In [1]: import numpy as np

In [2]: from numpy import linalg as LA

In [3]: np.set_printoptions(suppress=True, linewidth=200)

In [4]: rnd = lambda a: np.round(a, 1) + 0

In [5]: basis = np.sign(np.array([[1, 0, 2, 0], [2, 1, 0, 1], [0, 1, 0, 0], [1, 0, 2, 1]]))

In [6]: M2 = (np.tril(basis, -1) + np.eye(4)) @ (np.triu(basis, 1) + np.eye(4))

In [7]: ev = np.array([2, 0, 1, 2])

In [8]: K = np.rint(M2 * ev @ LA.inv(M2)) + 0

In [9]: K
Out[9]: 
array([[ 1.,  1., -1.,  0.],
       [-3.,  3., -3.,  2.],
       [-3.,  1., -1.,  2.],
       [-2.,  2., -2.,  2.]])

In [10]: # rows and columns are dependent

In [11]: W = np.array([[3, 2, 0, -1, 2],
    ...:     [-2, 2, -2, 2, 1],
    ...:     [-3, -1, -1, -3, 2],
    ...:     [0, 1, 1, 0, -2]])

In [12]: coef = np.array([-3, 0, 0, -3, 3])

In [13]: act = np.maximum(K @ W + coef, 0)

In [14]: act
Out[14]: 
array([[ 1.,  5.,  0.,  1.,  4.],
       [ 0.,  5.,  0., 15.,  0.],
       [ 0.,  0.,  1.,  5.,  0.],
       [ 0.,  4.,  0.,  9.,  0.]])

In [15]: rnd((act > 0).mean(axis=0))
Out[15]: array([0.2, 0.8, 0.2, 1. , 0.2])

In [16]: basis = np.array([[2, -3], [0, -5], [-1, 4], [-4, 1], [-1, 5]])

In [17]: W @ basis
Out[17]: 
array([[  8, -10],
       [-11,  -5],
       [  5,  17],
       [  1, -11]])

In [18]: X = np.loadtxt("case6.csv", delimiter=",")

In [19]: X
Out[19]: 
array([[ 6.2,  2.7,  1.3, -0.1,  0.5, -0.3,  0. ,  2.2, -5. ],
       [ 0.9, -1.5, -0.9, -1.5,  0.6,  0. ,  0.1,  2.2, -4.2],
       [ 5.3,  1.7,  0.2,  2.7,  0.3,  0.2, -0.2,  1.1,  0.9],
       [ 0.4, -1.7,  0.8,  1.7, -0.2, -0.1,  0.4, -1.8,  1.2],
       [-3.3, -0.2,  0.4, -0.6,  0.1,  0.2,  0.3, -2.8,  2.5],
       [-0.1, -1.3,  0.1, -1.9,  0.1, -0.1, -0.5, -2.7,  4. ],
       [-2.8,  0.3, -0.9,  3.5, -0.4, -0.2, -0.1, -3. , -4.3],
       [-5.3,  1.4,  0.6, -0.9,  0.1, -0.3,  0.3, -0.3, -3.6],
       [ 1.5,  0.2, -0.4,  0.7, -0.5,  0.2,  0.2, -0.7,  0.1],
       [-3.3,  1. ,  0.4,  2.4,  0.4,  0.6, -0.2,  0. ,  2.5],
       [ 0.4, -0.9,  0.9,  0.4, -0.4,  0.1, -0.5,  1.2, -0.9],
       [-3.6,  1.2,  2.1, -1.6, -0.3,  0. , -0.1,  2.8, -0.2],
       [-6.4, -0.3,  1.7,  1.3,  0.1,  0.2, -0.2, -1.1,  2.7],
       [-0.4, -1.7,  0.8,  2.5, -0.6, -0.2,  1.2,  0.9,  4.7],
       [-5.9,  3. ,  0.9, -1.1,  0.7, -0.4, -0.1, -0.8, -6. ],
       [-2.7,  1.8,  0.5,  0.2,  0.1,  0.1,  0.8, -1.8, -7.7],
       [-0.5, -1.7,  1.6,  0.6, -0.5, -0.2, -0.1, -2.3, -1.8],
       [-7.1, -1.5, -0.5, -0.3,  0.5,  0.1,  0.1, -3.3, -0.6],
       [-4. ,  1.1,  0.8, -0.7,  0. , -0.3,  0. , -1.8,  4.7],
       [ 1.3,  0. , -0.3,  0.6,  0.6, -0.3,  0.9, -0.6,  1. ],
       [-6.3, -1. , -0.6, -1. ,  0. ,  0.1,  0.3,  3.5,  0. ],
       [ 3.4,  1.8, -0.5,  1.7,  0.4,  0.5,  0.1, -3.5, -4. ],
       [-0.1,  1.1, -0.9, -0.3, -0.5, -0.1, -1.6,  2.1, -2. ],
       [ 0.9,  1.6,  1. ,  1.2, -0.1,  0.1, -0.1, -4.4, -1.5],
       [-6. ,  0.8,  0.1,  1.2,  0.1,  0.3,  0.7,  0.8,  3.7],
       [ 7.3,  1.8,  0.5, -1.6, -0.2,  0.4, -1.3,  0.9,  2.9],
       [ 5.6,  4.5,  1.2, -0.5,  0.7,  0.3,  0.8,  1.3, -7.2]])

In [20]: u = np.array([-2, -3])

In [21]: rnd(np.convolve(X[26], u))
Out[21]: array([-11.2, -25.8, -15.9,  -2.6,   0.1,  -2.7,  -2.5,  -5. ,  10.5,  21.6])

In [22]: rnd(np.cross(X[26, :3], X[23, :3]))
Out[22]: array([ 2.6, -4.5,  4.9])
